In [1]: import numpy as np

In [2]: from numpy import linalg as LA

In [3]: np.set_printoptions(suppress=True, linewidth=200)

In [4]: def tidy(a):
   ...:     return np.round(a, 1) + 0
   ...: 

In [5]: J = np.array([[8, 1, 9], [9, 8, 1], [0, 3, 2], [8, 9, 3], [1, 0, 6]])

In [6]: J[-1] = J[0] + 2 * J[1]

In [7]: J
Out[7]: 
array([[ 8,  1,  9],
       [ 9,  8,  1],
       [ 0,  3,  2],
       [ 8,  9,  3],
       [26, 17, 11]])

In [8]: M2 = np.c_[J[:, :1] @ np.array([[9]]), np.array([-2, 4, 5, 1, -5])]

In [9]: M2
Out[9]: 
array([[ 72,  -2],
       [ 81,   4],
       [  0,   5],
       [ 72,   1],
       [234,  -5]])

In [10]: LA.matrix_rank(np.c_[J, M2])
Out[10]: np.int64(4)

In [11]: LA.matrix_rank(M2)
Out[11]: np.int64(2)

In [12]: tidy(LA.norm(LA.qr(J)[0].T @ M2, axis=0) ** 2 / ((M2 ** 2).sum(axis=0) + 1e-12))
Out[12]: array([1. , 0.7])

In [13]: vec = np.array([-3, -1, 0])

In [14]: target = J @ vec

In [15]: tidy(LA.solve(J.T @ J, J.T @ target))
Out[15]: array([-3., -1.,  0.])

In [16]: tidy(LA.pinv(J) @ J)
Out[16]: 
array([[1., 0., 0.],
       [0., 1., 0.],
       [0., 0., 1.]])

In [17]: rng = np.random.default_rng(202)

In [18]: target = target + 0.3 * rng.normal(size=5)

In [19]: tidy(target)
Out[19]: array([-24.5, -35.2,  -3.3, -33.1, -95.3])

In [20]: b, *_ = LA.lstsq(J, target)

In [21]: tidy(J.T @ (target - J @ b))
Out[21]: array([0., 0., 0.])

In [22]: [round(float(LA.norm(LA.solve(J.T @ J + lam * np.eye(3), J.T @ target))), 2) for lam in (0, 1, 10, 100)]
Out[22]: [3.16, 3.12, 2.95, 2.69]
